$ ipython --no-banner

In [1]: import numpy as np

In [2]: np.set_printoptions(precision=1, suppress=True, linewidth=140)

In [3]: mat = np.loadtxt("a.csv", delimiter=",")

In [4]: mat
Out[4]: 
array([[-2.6,  3.2,  7.8, -0.6],
       [-2.1, -2. , -0.9,  2.9],
       [-2.3,  3.8,  8.2, -0.4],
       [-0.2,  3.4,  4.4,  3. ],
       [-5.5, -3.8,  1.5, -1.3],
       [ 0.8,  3.8,  3.5,  4.3],
       [-0.6,  1.6,  2.3,  3.3],
       [-0.9,  2.3,  3.8,  2.5],
       [-5. , -2.8,  2.3, -1.1],
       [-3.1, -3.7, -2. ,  2.3],
       [-5.5, -6.1, -1.9, -0.2],
       [-6.2, -5.2,  0.4, -1.7],
       [-5.2, -3.7,  1.3, -1. ],
       [-2.2, -3.3, -2.7,  3.3],
       [-2.2, -0.6,  1.4,  2. ],
       [-3.4, -1.2,  2.2,  0.6],
       [ 0.7, -1.5, -4.4,  6.9],
       [-4.5, -2.5,  2. , -0.5]])

In [5]: labels = mat[:, 0] > np.median(mat[:, 0])

In [6]: f = mat[labels].mean(axis=0) - mat[~labels].mean(axis=0)

In [7]: np.argsort(-np.abs(f).round(6), kind="stable")
Out[7]: array([1, 0, 3, 2])

In [8]: round(float((((mat - mat.mean(axis=0)) @ f > 0) == labels).mean()), 1)
Out[8]: 0.9

In [9]: labels.astype(int)
Out[9]: array([0, 1, 1, 1, 0, 1, 1, 1, 0, 0, 0, 0, 0, 1, 1, 0, 1, 0])

In [10]: f
Out[10]: array([3.6, 3.7, 0.2, 3.5])

In [11]: E = np.load("layer18.npy")

In [12]: E
Out[12]: 
array([[-2, -2, -2],
       [-2, -4, -4],
       [-2, -4, -6]])

In [13]: vals, evecs = np.linalg.eigh(E)

In [14]: vec = np.array([-3, -3, -2])

In [15]: evecs * np.maximum(vals, 0) @ evecs.T
Out[15]: 
array([[0., 0., 0.],
       [0., 0., 0.],
       [0., 0., 0.]])

In [16]: round(float(vec @ E @ vec / (vec @ vec)), 1), round(float(vals[0]), 1), round(vals[-1], 1)
Out[16]: (-8.5, -10.1, np.float64(-0.6))

In [17]: vec @ E @ vec
Out[17]: np.int64(-186)

In [18]: f = np.array([-3, 3, 2])

In [19]: r1 = np.array([1, 1, -2, 1])

In [20]: F = np.outer(f, r1)

In [21]: F
Out[21]: 
array([[-3, -3,  6, -3],
       [ 3,  3, -6,  3],
       [ 2,  2, -4,  2]])

In [22]: other = F / np.linalg.norm(F, axis=1, keepdims=True)

In [23]: G = other @ other.T

In [24]: G[0]
Out[24]: array([ 1., -1., -1.])

In [25]: (G - 2 * np.eye(3)).round(6).argmax(axis=1)
Out[25]: array([0, 2, 1])

In [26]: (np.abs(G) > 0.9).astype(int)
Out[26]: 
array([[1, 1, 1],
       [1, 1, 1],
       [1, 1, 1]])

In [27]: np.argwhere(np.triu(np.abs(G) > 0.95, 1))
Out[27]: 
array([[0, 1],
       [0, 2],
       [1, 2]])

In [28]: np.linalg.norm(other, axis=1)
Out[28]: array([1., 1., 1.])

In [29]: np.linalg.cond(F) > 100
Out[29]: np.True_

In [30]: round(np.linalg.norm(F, 2) / np.linalg.norm(F), 1)
Out[30]: np.float64(1.0)

In [31]: np.argsort(-np.linalg.norm(F, axis=0).round(6), kind="stable")[:3]
Out[31]: array([2, 0, 1])

In [32]: W = np.array([[3, -1], [5, 4], [0, -5], [1, -3]])

In [33]: b = np.array([-3, -2])

In [34]: act = np.maximum(F @ W + b, 0)

In [35]: (act > 0).astype(int)
Out[35]: 
array([[0, 0],
       [1, 1],
       [1, 1]])

In [36]: act
Out[36]: 
array([[ 0,  0],
       [24, 28],
       [15, 18]])

In [37]: basis = np.array([[-3, 1, 3], [3, -2, -3]])

In [38]: W @ basis
Out[38]: 
array([[-12,   5,  12],
       [ -3,  -3,   3],
       [-15,  10,  15],
       [-12,   7,  12]])

In [39]: U, sig, Vh = np.linalg.svd(act)

In [40]: np.argmax(sig[:-1] / (sig[1:] + 1e-6)) + 1
Out[40]: np.int64(1)

In [41]: sig
Out[41]: array([43.7,  0.3])

In [42]: other = U[:, :1] @ np.diag(sig[:1]) @ Vh[:1]

In [43]: other.round(1) + 0
Out[43]: 
array([[ 0. ,  0. ],
       [23.9, 28.1],
       [15.2, 17.8]])

In [44]: round(float(np.linalg.norm(act - other, 2)), 1), np.round(sig[1], 1)
Out[44]: (0.3, np.float64(0.3))

In [45]: np.linalg.matrix_rank(other)
Out[45]: np.int64(1)

In [46]: round(np.abs(act - other).max(), 1)
Out[46]: np.float64(0.2)

In [47]: np.linalg.matrix_rank(act, rtol=0.05)
Out[47]: np.int64(1)

In [48]: G = F.T @ F

In [49]: np.allclose(G, G.T)
Out[49]: True

In [50]: np.linalg.matrix_rank(G)
Out[50]: np.int64(1)

In [51]: np.trace(G), (F ** 2).sum()
Out[51]: (np.int64(154), np.int64(154))

In [52]: np.round(np.linalg.eigvalsh(G)[::-1], 1) + 0
Out[52]: array([154.,   0.,   0.,   0.])

In [53]: W0 = np.load("mat.npy")

In [54]: W0
Out[54]: 
array([[0, 3],
       [0, 0]])

In [55]: rng = np.random.default_rng(2192)

In [56]: other = F + rng.integers(-2, 3, (3, 1)) @ rng.integers(-2, 3, (1, 4))

In [57]: other
Out[57]: 
array([[-1, -3,  4, -3],
       [ 4,  3, -7,  3],
       [ 1,  2, -3,  2]])

In [58]: np.round(np.linalg.svd(other - F, compute_uv=False), 1) + 0
Out[58]: array([3.5, 0. , 0. ])

In [59]: np.linalg.matrix_rank(other - F, tol=1e-8)
Out[59]: np.int64(1)

In [60]: G = other.T @ other

In [61]: np.allclose(G, G.T)
Out[61]: True

In [62]: np.diag(G)
Out[62]: array([18, 22, 74, 22])

In [63]: U, sig, Vh = np.linalg.svd(W0)

In [64]: evecs = Vh[:(sig > 1e-8).sum()]

In [65]: vec = W0[1] + -3 * W0[0] + rng.integers(2) * np.eye(2)[1]

In [66]: vec
Out[66]: array([ 0., -9.])

In [67]: round(float(np.linalg.norm(vec - evecs.T @ evecs @ vec)), 1)
Out[67]: 0.0

In [68]: np.linalg.matrix_rank(np.vstack([W0, vec]))
Out[68]: np.int64(1)

In [69]: round(float(np.trace(np.linalg.pinv(W0) @ W0)), 1)
Out[69]: 1.0

In [70]: W0 @ np.linalg.pinv(W0) @ W0
Out[70]: 
array([[0., 3.],
       [0., 0.]])

In [71]: arr = np.loadtxt("run2.csv", delimiter=",")

In [72]: arr
Out[72]: 
array([[ 0.1,  0. , -0.2],
       [-0.4,  0.1,  0.2],
       [ 0.7,  0. , -0.9],
       [ 0.6,  0. , -0.4],
       [-1. ,  0. ,  1. ],
       [-1.5,  0.1,  1.5],
       [-1. ,  0.1,  1.2],
       [-0.2,  0. ,  0.2],
       [ 1. ,  0. , -0.9],
       [ 0.4,  0. , -0.5],
       [ 1.1, -0.2, -1.1],
       [ 1.6,  0. , -1.6],
       [ 0.5, -0.1, -0.4],
       [-0.1,  0.1,  0. ],
       [-0.1,  0. ,  0. ],
       [-0.8, -0.1,  0.7],
       [ 0.4, -0.1, -0.1],
       [ 0.4, -0.1, -0.6],
       [-1.1,  0. ,  1.2],
       [ 1.3, -0.1, -1.3],
       [ 0.8,  0. , -0.9],
       [ 2. , -0.2, -1.8],
       [ 2.1,  0.1, -1.9],
       [-1.5, -0.1,  1.5],
       [-1.1,  0.1,  1.2],
       [-0.6,  0.1,  0.4]])

In [73]: Xc = arr - arr.mean(axis=0)

In [74]: evecs = np.linalg.svd(Xc)[2][:1]

In [75]: other = Xc - Xc @ evecs.T @ evecs

In [76]: np.linalg.norm(other, axis=1).round(6).argmax()
Out[76]: np.int64(16)

In [77]: np.round(np.diag(evecs.T @ evecs), 1) + 0
Out[77]: array([0.5, 0. , 0.5])

In [78]: U, sig, Vh = np.linalg.svd(arr)

In [79]: sig
Out[79]: array([7.3, 0.5, 0.4])

In [80]: np.argmax(sig[:-1] / (sig[1:] + 1e-6)) + 1
Out[80]: np.int64(1)

In [81]: other = U[:, :1] @ np.diag(sig[:1]) @ Vh[:1]

In [82]: np.linalg.matrix_rank(arr, rtol=0.05)
Out[82]: np.int64(3)

In [83]: round(float(np.linalg.norm(arr - other, 2)), 1), round(float(sig[1]), 1)
Out[83]: (0.5, 0.5)

In [84]: O, evecs = np.linalg.qr(arr[:, :2])[0], np.linalg.qr(arr[:, 2:])[0]

In [85]: sig = np.linalg.svd(O.T @ evecs, compute_uv=False)

In [86]: np.degrees(np.arccos(sig.clip(0, 1)))
Out[86]: array([7.8])

In [87]: (sig > 0.9).sum()
Out[87]: np.int64(1)

In [88]: round(float(np.linalg.norm(O @ O.T - evecs @ evecs.T, 2)), 1)
Out[88]: 1.0

In [89]: M = np.array([[1, -1, 1, -1], [1, 0, 0, 0]])

In [90]: U, sig, Vh = np.linalg.svd(M, full_matrices=False)

In [91]: (sig > 1e-8).sum()
Out[91]: np.int64(2)

In [92]: sig / sig[0]
Out[92]: array([1. , 0.4])

In [93]: np.allclose(U * sig @ Vh, M)
Out[93]: True

In [94]: np.round(Vh @ Vh.T, 1) + 0
Out[94]: 
array([[1., 0.],
       [0., 1.]])

In [95]: other = np.array([[9, 1, 9], [5, 0, -1]])

In [96]: basis = np.kron(other, M)

In [97]: np.linalg.matrix_rank(basis)
Out[97]: np.int64(4)

In [98]: round(float(np.linalg.norm(basis, 2)), 1), round(np.linalg.norm(other, 2) * np.linalg.norm(M, 2), 1)
Out[98]: (27.2, np.float64(27.2))

In [99]: vec = np.array([0, 0, 3, 1])

In [100]: h = np.maximum(M @ vec, 0)

In [101]: M * (h > 1e-9)[:, None]
Out[101]: 
array([[ 1, -1,  1, -1],
       [ 0,  0,  0,  0]])

In [102]: np.tanh(M @ vec)
Out[102]: array([1., 0.])

In [103]: other = M[0, 0] * M[1:] - np.outer(M[1:, 0], M[0])

In [104]: other
Out[104]: array([[ 0,  1, -1,  1]])

In [105]: np.flatnonzero(~other.round(6).any(axis=1))
Out[105]: array([], dtype=int64)

In [106]: M[:, 0] / M[0, 0]
Out[106]: array([1., 1.])

In [107]: J = np.load("arr.npy")

In [108]: J
Out[108]: 
array([[  9., -10.,   6.,  -6.],
       [ -4.,  11.,  -4.,   4.],
       [ -4.,   2.,   3.,   2.],
       [  4., -14.,   8.,  -3.]])

In [109]: hat = np.triu(np.array([[2, -2, 1, 1], [-1, 2, 2, -1], [1, 2, 0, -1], [1, 1, 0, -2]]), 1) + np.eye(4)

In [110]: other = hat @ J @ np.linalg.inv(hat)

In [111]: np.poly(other)
Out[111]: array([   1.,  -20.,  146., -460.,  525.])

In [112]: np.linalg.matrix_rank(other)
Out[112]: np.int64(4)

In [113]: hat @ J - J @ hat
Out[113]: 
array([[  8., -16.,  30., -22.],
       [-12.,  10., -20.,  18.],
       [ -4.,   6.,  -8.,  12.],
       [  0.,   8.,  24., -10.]])

In [114]: A = np.loadtxt("w.csv", delimiter=",")

In [115]: A
Out[115]: 
array([[ 20.8,  25.4,  12.8, -25.4],
       [ 12.3,  -1.9, -10.6,  16.4],
       [ -7.9,   9.2,  16.5,  17.8],
       [  5. , -20.4,   2.8,   1.7],
       [-16.8,   1.6,  -8.7,  27.3],
       [  1.6, -25.2,  23.7, -27.7],
       [ -9.4,  24.8,   6.7,  12.3],
       [  8.2,  34.4,  45.4,  -7.6],
       [ 24.3, -17.5,  -5.3,  -6.1],
       [-22.9,   9.7,  19.8,  10.8],
       [ -9.4, -20.3, -29.4, -11.3],
       [ -7.7,  49.7,  15.8,  -1.5],
       [-26.6,  21.9,  -9.7,   7.7],
       [  8.3,  14.8,  -7.3,  25.8],
       [ -7.8,   9.9, -17.6, -13.3],
       [  9.3,  30.4,  -1.5,  14.7],
       [ 18. , -30.9, -13. ,   5.3],
       [ 13.5, -12.3,   1.1,  10.8],
       [-19.4,  -0.6, -28.3, -29.3],
       [-26.5, -11.2, -17.2,  25.6],
       [-36.4,   8.7, -22.7, -14.7],
       [  1.5,  -8. ,  -4.4,  12.5],
       [ -4.5,  13.5,  23.9,  -0.2],
       [  9.4,   8.6,  12.7, -19.1],
       [ -8.5, -32. ,   8.1,  -8.8],
       [ 21.8,   8.9, -13.1,  -4.4],
       [ -9.5, -31.9,  -7.1,  -1.2],
       [ -3.1,  -1.8,  15.7,  -6.1],
       [  5.8, -12. ,  14.6,  -4.1]])

In [116]: other = np.c_[A[:, :2] @ np.array([[0, 0], [-3, 3]]), np.array([4, 3, 2, -1, -3, 5, 3, -3, -4, -1, -1, 4, 2, -5, -1, 5, 3, -3, -2, -4, -1, 0, 0, 1, -4, 4, 1, -3, -5])]

In [117]: other
Out[117]: 
array([[ -76.2,   76.2,    4. ],
       [   5.7,   -5.7,    3. ],
       [ -27.6,   27.6,    2. ],
       [  61.2,  -61.2,   -1. ],
       [  -4.8,    4.8,   -3. ],
       [  75.6,  -75.6,    5. ],
       [ -74.4,   74.4,    3. ],
       [-103.2,  103.2,   -3. ],
       [  52.5,  -52.5,   -4. ],
       [ -29.1,   29.1,   -1. ],
       [  60.9,  -60.9,   -1. ],
       [-149.1,  149.1,    4. ],
       [ -65.7,   65.7,    2. ],
       [ -44.4,   44.4,   -5. ],
       [ -29.7,   29.7,   -1. ],
       [ -91.2,   91.2,    5. ],
       [  92.7,  -92.7,    3. ],
       [  36.9,  -36.9,   -3. ],
       [   1.8,   -1.8,   -2. ],
       [  33.6,  -33.6,   -4. ],
       [ -26.1,   26.1,   -1. ],
       [  24. ,  -24. ,    0. ],
       [ -40.5,   40.5,    0. ],
       [ -25.8,   25.8,    1. ],
       [  96. ,  -96. ,   -4. ],
       [ -26.7,   26.7,    4. ],
       [  95.7,  -95.7,    1. ],
       [   5.4,   -5.4,   -3. ],
       [  36. ,  -36. ,   -5. ]])

In [118]: np.round(np.linalg.norm(other - A @ np.linalg.lstsq(A, other)[0], axis=0), 1) + 0
Out[118]: array([ 0. ,  0. , 15.2])

In [119]: np.linalg.matrix_rank(other)
Out[119]: np.int64(2)

In [120]: labels = arr[:, 0] > np.median(arr[:, 0])

In [121]: f = arr[labels].mean(axis=0) - arr[~labels].mean(axis=0)

In [122]: labels.astype(int)
Out[122]: array([0, 0, 1, 1, 0, 0, 0, 0, 1, 1, 1, 1, 1, 0, 0, 0, 1, 1, 0, 1, 1, 1, 1, 0, 0, 0])

In [123]: round(float((((arr - arr.mean(axis=0)) @ f > 0) == labels).mean()), 1)
Out[123]: 1.0

In [124]: ((arr - arr.mean(axis=0)) @ f > 0).astype(int)
Out[124]: array([1, 0, 1, 1, 0, 0, 0, 0, 1, 1, 1, 1, 1, 0, 0, 0, 1, 1, 0, 1, 1, 1, 1, 0, 0, 0])

In [125]: np.argsort(-np.abs(f).round(6), kind="stable")
Out[125]: array([0, 2, 1])
